In [1]: import numpy as np

In [2]: from numpy import linalg as LA

In [3]: np.set_printoptions(precision=3, suppress=True, linewidth=200, floatmode="fixed")

In [4]: m1 = np.load("case3.npy")

In [5]: m1
Out[5]: 
array([[ 0.448, -1.103,  3.552],
       [ 1.919,  1.837,  2.081],
       [ 0.850, -0.300,  3.150],
       [-0.315, -2.630,  4.315],
       [-1.364, -4.728,  5.364],
       [-0.897, -3.794,  4.897],
       [ 1.373,  0.745,  2.627],
       [-0.237, -2.474,  4.237],
       [ 0.756, -0.487,  3.244],
       [ 0.615, -0.770,  3.385],
       [ 1.792,  1.584,  2.208]])

In [6]: # rows and columns are dependent

In [7]: gram = np.cov(m1, rowvar=False)

In [8]: print(m1.std(axis=0))
[1.011 2.023 1.011]

In [9]: np.corrcoef(m1.T)
Out[9]: 
array([[ 1.000,  1.000, -1.000],
       [ 1.000,  1.000, -1.000],
       [-1.000, -1.000,  1.000]])

In [10]: np.median(m1, axis=0)
Out[10]: array([ 0.615, -0.770,  3.385])

In [11]: np.round(LA.eigvalsh(gram)[::-1], 3) + 0
Out[11]: array([6.752, 0.000, 0.000])

In [12]: np.argsort(-m1.std(axis=0).round(6), kind="stable")
Out[12]: array([1, 0, 2])

In [13]: labels = m1[:, 1] > np.median(m1[:, 1])

In [14]: r0 = m1[labels].mean(axis=0) - m1[~labels].mean(axis=0)

In [15]: print(((m1 - m1.mean(axis=0)) @ r0 > 0).astype(int))
[0 1 1 0 0 0 1 0 1 1 1]

In [16]: round(float((((m1 - m1.mean(axis=0)) @ r0 > 0) == labels).mean()), 3)
Out[16]: 0.909

In [17]: np.argsort(-np.abs(r0).round(6), kind="stable")
Out[17]: array([1, 0, 2])
